$ ipython --no-banner

In [1]: import numpy as np

In [2]: from numpy import linalg as LA

In [3]: np.set_printoptions(precision=4, suppress=True, linewidth=120, sign=" ")

In [4]: def rd(a):
   ...:     return np.round(a, 4) + 0
   ...: 

In [5]: data = np.loadtxt("dump.csv", delimiter=",")

In [6]: data
Out[6]: 
array([[ 0.1,  0.7,  0. ,  0.2],
       [-0.9,  1. ,  1.1, -1.4],
       [-0.2,  0.9,  1.8, -0.9],
       [ 1.2,  2.4,  0.4,  1.7],
       [-0.3, -0.8, -0.5, -0.1],
       [ 0.3,  0.8,  0. , -0.8],
       [-1.6,  1.2,  0.6, -1.1],
       [ 0.2,  0. ,  0.2, -0.7],
       [16. , -6. ,  2. ,  2. ],
       [-0.7, -1. ,  0.8, -1.1],
       [ 1.6,  0. , -1.1, -0.9],
       [-1.5, -1.8,  0.9,  0.3],
       [-0.4,  0.7,  0.2, -0.8],
       [-0.7, -0.8, -0.8, -2.1],
       [ 0.3, -0.3, -0.8,  2. ],
       [ 0.4, -0.1, -0.4, -0.4],
       [ 0.4, -0.5,  1.4,  0.4],
       [-0.3, -0.7, -0.1,  1.4],
       [ 0.1, -1.6,  1.3, -0.7],
       [ 1.3, -1. , -0.1,  1.2],
       [ 1.1, -0.1, -1.3,  0. ],
       [ 1.6, -1.8,  1.1, -1.2],
       [-0.2,  0.6, -0.2, -0.7],
       [ 0.8, -0.6,  0.7,  0.7]])

In [7]: data.shape
Out[7]: (24, 4)

In [8]: rd(LA.svd(data, compute_uv=False))
Out[8]: array([ 17.8844,   5.4288,   4.473 ,   3.8999])

In [9]: rd(data.mean(axis=0))
Out[9]: array([ 0.775 , -0.3667,  0.3   , -0.125 ])

In [10]: rd(LA.norm(data))
Out[10]: np.float64(19.6097)

In [11]: rd(data.sum(axis=1))
Out[11]: 
array([ 1. , -0.2,  1.6,  5.7, -1.7,  0.3, -0.9, -0.3, 14. , -2. , -0.4, -2.1, -0.3, -4.4,  1.2, -0.5,  1.7,  0.3,
       -0.9,  1.4, -0.3, -0.3, -0.5,  1.6])

In [12]: np.abs(data).max()
Out[12]: np.float64(16.0)

In [13]: LA.matrix_rank(data)
Out[13]: np.int64(4)

In [14]: np.unravel_index(np.abs(data).argmax(), data.shape)
Out[14]: (np.int64(8), np.int64(0))

In [15]: rd(data - data[0])
Out[15]: 
array([[ 0. ,  0. ,  0. ,  0. ],
       [-1. ,  0.3,  1.1, -1.6],
       [-0.3,  0.2,  1.8, -1.1],
       [ 1.1,  1.7,  0.4,  1.5],
       [-0.4, -1.5, -0.5, -0.3],
       [ 0.2,  0.1,  0. , -1. ],
       [-1.7,  0.5,  0.6, -1.3],
       [ 0.1, -0.7,  0.2, -0.9],
       [15.9, -6.7,  2. ,  1.8],
       [-0.8, -1.7,  0.8, -1.3],
       [ 1.5, -0.7, -1.1, -1.1],
       [-1.6, -2.5,  0.9,  0.1],
       [-0.5,  0. ,  0.2, -1. ],
       [-0.8, -1.5, -0.8, -2.3],
       [ 0.2, -1. , -0.8,  1.8],
       [ 0.3, -0.8, -0.4, -0.6],
       [ 0.3, -1.2,  1.4,  0.2],
       [-0.4, -1.4, -0.1,  1.2],
       [ 0. , -2.3,  1.3, -0.9],
       [ 1.2, -1.7, -0.1,  1. ],
       [ 1. , -0.8, -1.3, -0.2],
       [ 1.5, -2.5,  1.1, -1.4],
       [-0.3, -0.1, -0.2, -0.9],
       [ 0.7, -1.3,  0.7,  0.5]])

In [16]: cen = data - data.mean(axis=0)

In [17]: vecs = LA.svd(cen)[2][:1]

In [18]: M2 = cen - cen @ vecs.T @ vecs

In [19]: print(LA.norm(M2, axis=1).round(6).argmax())
3

In [20]: rd(np.diag(vecs.T @ vecs))
Out[20]: array([ 0.8469,  0.1225,  0.0077,  0.0229])

In [21]: rd(LA.norm(M2) / LA.norm(cen))
Out[21]: np.float64(0.4124)

In [22]: A = np.load("w.npy")

In [23]: print(A)
[[ 3.  1.  0.  0.  0.  0.  0.]
 [ 0.  3.  1.  0.  0.  0.  0.]
 [ 0.  0.  3.  1.  0.  0.  0.]
 [ 0.  0.  0.  3.  1.  0.  0.]
 [ 0.  0.  0.  0.  3.  1.  0.]
 [ 0.  0.  0.  0.  0.  3.  1.]
 [ 0.  0.  0.  0.  0.  0.  3.]]

In [24]: u = np.array([-3, 1, 2, -1, 2, 2, 0])

In [25]: M2 = A + np.outer(u, np.eye(7)[2])

In [26]: print(LA.matrix_rank(M2 - A))
1

In [27]: rd(LA.det(M2) / LA.det(A)), rd(1 + LA.solve(A, u)[2])
Out[27]: (np.float64(1.8272), np.float64(1.8272))

In [28]: vec = np.array([2, -1, 0, -2, -3, -2, 3])

In [29]: y = A @ vec

In [30]: print(y)
[  5.  -3.  -2.  -9. -11.  -3.   9.]

In [31]: rd(LA.solve(A.T, A[3]))
Out[31]: array([ 0.,  0.,  0.,  1.,  0.,  0.,  0.])

In [32]: rd(LA.solve(A, A[:, 6]))
Out[32]: array([ 0.,  0.,  0.,  0.,  0.,  0.,  1.])

In [33]: m1 = 2 * np.eye(6) + np.ones((6, 6))

In [34]: m1
Out[34]: 
array([[ 3.,  1.,  1.,  1.,  1.,  1.],
       [ 1.,  3.,  1.,  1.,  1.,  1.],
       [ 1.,  1.,  3.,  1.,  1.,  1.],
       [ 1.,  1.,  1.,  3.,  1.,  1.],
       [ 1.,  1.,  1.,  1.,  3.,  1.],
       [ 1.,  1.,  1.,  1.,  1.,  3.]])

In [35]: vec = np.ones(6)

In [36]: for _ in range(7):
    ...:     vec = m1 @ vec
    ...:     vec /= LA.norm(vec)
    ...:     print(round(vec @ m1 @ vec, 4))
    ...: 
8.0
8.0
8.0
8.0
8.0
8.0
8.0

In [37]: rd(LA.eigvalsh(m1)[-1])
Out[37]: np.float64(8.0)

In [38]: print(rd(vec))
[ 0.4082  0.4082  0.4082  0.4082  0.4082  0.4082]

In [39]: K = np.load("data.npy")

In [40]: K
Out[40]: 
array([[-59.8485, -19.6953,  39.7101],
       [-58.3159, -20.2511,  41.3043],
       [-62.0688, -20.6823,  41.8086],
       [-60.7012, -18.4334,  40.339 ],
       [-62.7812, -20.8395,  39.8994],
       [-60.9692, -20.7289,  39.7275],
       [-60.576 , -19.8394,  39.6123],
       [-59.1637, -20.0838,  39.1284],
       [-58.9143, -20.1991,  39.008 ],
       [-60.2225, -18.494 ,  40.0337],
       [-59.5731, -17.9628,  39.8812],
       [-60.6114, -20.58  ,  38.7801],
       [-61.0273, -20.0762,  40.0377],
       [-61.2819, -21.5057,  41.2473],
       [-59.628 , -18.9658,  39.3239],
       [-60.4071, -19.0039,  39.4483]])

In [41]: C2 = K.T @ K

In [42]: LA.matrix_rank(C2)
Out[42]: np.int64(3)

In [43]: print(rd(np.trace(C2)), rd((K ** 2).sum()))
90216.2126 90216.2126

In [44]: rd(LA.svd(K, compute_uv=False) ** 2)
Out[44]: array([ 90194.5532,     11.8465,      9.8128])

In [45]: rd(C2)
Out[45]: 
array([[ 58352.9354,  19167.7497, -38604.8343],
       [ 19167.7497,   6309.1215, -12682.6848],
       [-38604.8343, -12682.6848,  25554.1557]])

In [46]: print((K @ K.T).shape)
(16, 16)

In [47]: vals, vecs = LA.eigh(C2)

In [48]: rd(LA.eigvalsh(C2 + 2 * np.eye(3)))
Out[48]: array([    11.8128,     13.8465,  90196.5532])

In [49]: rd(vecs.T @ C2 @ vecs)
Out[49]: 
array([[     9.8128,      0.    ,      0.    ],
       [     0.    ,     11.8465,      0.    ],
       [     0.    ,      0.    ,  90194.5532]])

In [50]: print(rd(K.sum(axis=0)))
[-966.0901 -317.3412  639.2898]

In [51]: print(rd(K.mean(axis=0)))
[-60.3806 -19.8338  39.9556]

In [52]: np.abs(K).max()
Out[52]: np.float64(62.7812)

In [53]: LA.matrix_rank(K)
Out[53]: np.int64(3)

In [54]: print(rd(LA.svd(K, compute_uv=False)))
[ 300.3241    3.4419    3.1325]

In [55]: np.unravel_index(np.abs(K).argmax(), K.shape)
Out[55]: (np.int64(4), np.int64(0))

In [56]: vec = np.array([1, 1, 1])

In [57]: LA.norm(K @ vec) <= LA.norm(K, 2) * LA.norm(vec) + 1e-9
Out[57]: np.True_

In [58]: (K @ vec).argmax()
Out[58]: np.int64(1)

In [59]: M2 = np.array([[1, 2, 3, 2, 2],
    ...:     [0, 2, 0, 3, 0],
    ...:     [3, 0, 1, 1, 0],
    ...:     [0, 1, 0, 3, 1],
    ...:     [3, 1, 2, 0, 2]])

In [60]: X = M2.T @ M2

In [61]: X
Out[61]: 
array([[ 19,   5,  12,   5,   8],
       [  5,  10,   8,  13,   7],
       [ 12,   8,  14,   7,  10],
       [  5,  13,   7,  23,   7],
       [  8,   7,  10,   7,   9]])

In [62]: np.trace(X)
Out[62]: np.int64(75)

In [63]: LA.matrix_power(X, 3)
Out[63]: 
array([[ 25570,  19416,  25083,  24101,  19627],
       [ 19416,  18859,  20735,  25257,  16884],
       [ 25083,  20735,  25419,  26351,  20159],
       [ 24101,  25257,  26351,  34651,  21735],
       [ 19627,  16884,  20159,  21735,  16092]])

In [64]: rd(np.sort(np.abs(LA.eigvals(X))))
Out[64]: array([  0.6943,   1.0418,   5.7436,  19.1153,  48.4051])

In [65]: vals, vecs = LA.eig(X)

In [66]: print(rd(np.prod(vals)))
3844.0

In [67]: rd(np.sort(LA.eigvals(LA.inv(X))))
Out[67]: array([ 0.0207,  0.0523,  0.1741,  0.9599,  1.4402])

In [68]: print(rd(np.sort(LA.eigvals(X.T))))
[  0.6943   1.0418   5.7436  19.1153  48.4051]

In [69]: rd(np.sort(LA.eigvals(X @ X)))
Out[69]: array([    0.4821,     1.0853,    32.9884,   365.395 ,  2343.0493])

In [70]: low = LA.cholesky(X)

In [71]: print(rd(low @ low.T))
[[ 19.   5.  12.   5.   8.]
 [  5.  10.   8.  13.   7.]
 [ 12.   8.  14.   7.  10.]
 [  5.  13.   7.  23.   7.]
 [  8.   7.  10.   7.   9.]]

In [72]: rd(np.prod(np.diag(low)) ** 2), rd(LA.det(X))
Out[72]: (np.float64(3844.0), np.float64(3844.0))

In [73]: rd(np.diag(low) ** 2)
Out[73]: array([ 19.    ,   8.6842,   3.7212,   4.044 ,   1.5481])

In [74]: feats = np.array([[3.0, 0.0], [0.0, 3.0]])

In [75]: (feats != 0).astype(int)
Out[75]: 
array([[ 1,  0],
       [ 0,  1]])

In [76]: rd(LA.det(feats))
Out[76]: np.float64(9.0)

In [77]: rd(np.sort(LA.eigvals(feats).real))
Out[77]: array([ 3.,  3.])

In [78]: T = np.stack([feats, -1 * feats, feats[::-1]])

In [79]: np.einsum("bij,cij->bc", T, T)
Out[79]: 
array([[ 18., -18.,   0.],
       [-18.,  18.,   0.],
       [  0.,   0.,  18.]])

In [80]: T.shape
Out[80]: (3, 2, 2)

In [81]: rd(LA.det(T))
Out[81]: array([ 9.,  9., -9.])

In [82]: u = np.array([2, 1])

In [83]: np.correlate(feats[0], feats[1], "full")
Out[83]: array([ 9.,  0.,  0.])

In [84]: print(np.convolve(feats[0], u))
[ 6.  3.  0.]

In [85]: np.array([np.convolve(row, u, "same") for row in feats])
Out[85]: 
array([[ 6.,  3.],
       [ 0.,  6.]])

In [86]: feats @ feats.T
Out[86]: 
array([[ 9.,  0.],
       [ 0.,  9.]])

In [87]: F = np.load("block4.npy")

In [88]: F
Out[88]: 
array([[ 0,  6, -6,  0, -4,  4],
       [ 3, -3,  6, -2,  2, -4],
       [-6,  0, -6,  4,  0,  4],
       [ 0, -4,  4,  0,  0,  0],
       [-2,  2, -4,  0,  0,  0],
       [ 4,  0,  4,  0,  0,  0]])

In [89]: r = LA.matrix_rank(F)

In [90]: r
Out[90]: np.int64(4)

In [91]: null = LA.svd(F)[2][r:].T

In [92]: np.allclose(F @ null, 0)
Out[92]: True

In [93]: LA.matrix_rank(F.T @ F), LA.matrix_rank(F @ F.T)
Out[93]: (np.int64(4), np.int64(4))

In [94]: [int(LA.matrix_rank(np.delete(F, i, axis=0))) for i in range(6)]
Out[94]: [4, 4, 4, 4, 4, 4]

In [95]: null.shape
Out[95]: (6, 2)

In [96]: rd(F @ null)
Out[96]: 
array([[ 0.,  0.],
       [ 0.,  0.],
       [ 0.,  0.],
       [ 0.,  0.],
       [ 0.,  0.],
       [ 0.,  0.]])

In [97]: [int(LA.matrix_rank(F[:i])) for i in range(1, len(F) + 1)]
Out[97]: [1, 2, 2, 3, 4, 4]

In [98]: cen = (data - data.mean(axis=0)) / data.std(axis=0)

In [99]: np.argwhere(np.abs(cen) > 2)
Out[99]: 
array([[ 8,  0],
       [ 8,  1]])

In [100]: rd(cen.std(axis=0))
Out[100]: array([ 1.,  1.,  1.,  1.])

In [101]: b = LA.lstsq(np.delete(cen, 2, axis=1), cen[:, 2])[0]

In [102]: print(rd(b))
[ 0.2512 -0.1895 -0.1347]

In [103]: rd(1 - np.var(cen[:, 2] - np.delete(cen, 2, axis=1) @ b))
Out[103]: np.float64(0.1418)

In [104]: np.count_nonzero(F)
Out[104]: np.int64(21)

In [105]: LA.matrix_rank(F)
Out[105]: np.int64(4)

In [106]: F.sum(axis=0)
Out[106]: array([-1,  1, -2,  2, -2,  4])

In [107]: M2 = F / LA.norm(F, axis=1, keepdims=True)

In [108]: C2 = M2 @ M2.T

In [109]: rd(C2[0])
Out[109]: array([ 1.    , -0.866 ,  0.5   , -0.8321,  0.7206, -0.416 ])

In [110]: np.argwhere(np.triu(np.abs(C2) > 0.95, 1))
Out[110]: array([], shape=(0, 2), dtype=int64)

In [111]: rd(np.degrees(np.arccos(np.clip(C2[0, 5], -1, 1))))
Out[111]: np.float64(114.5839)

In [112]: Uu, sig, VT = LA.svd(F, full_matrices=False)

In [113]: (sig > 1e-8).sum()
Out[113]: np.int64(4)

In [114]: rd(np.abs(VT[0]))
Out[114]: array([ 0.3651,  0.3651,  0.7303,  0.1826,  0.1826,  0.3651])

In [115]: rd(np.sqrt((sig ** 2).sum())), rd(LA.norm(F))
Out[115]: (np.float64(19.3391), np.float64(19.3391))

In [116]: Uu.shape, sig.shape, VT.shape
Out[116]: ((6, 6), (6,), (6, 6))

In [117]: rd(Uu.T @ F @ VT.T)
Out[117]: 
array([[ 16.9706,   0.    ,   0.    ,   0.    ,   0.    ,   0.    ],
       [  0.    ,   8.    ,   0.    ,   0.    ,   0.    ,   0.    ],
       [  0.    ,   0.    ,   4.2426,   0.    ,   0.    ,   0.    ],
       [  0.    ,   0.    ,   0.    ,   2.    ,   0.    ,   0.    ],
       [  0.    ,   0.    ,   0.    ,   0.    ,   0.    ,   0.    ],
       [  0.    ,   0.    ,   0.    ,   0.    ,   0.    ,   0.    ]])
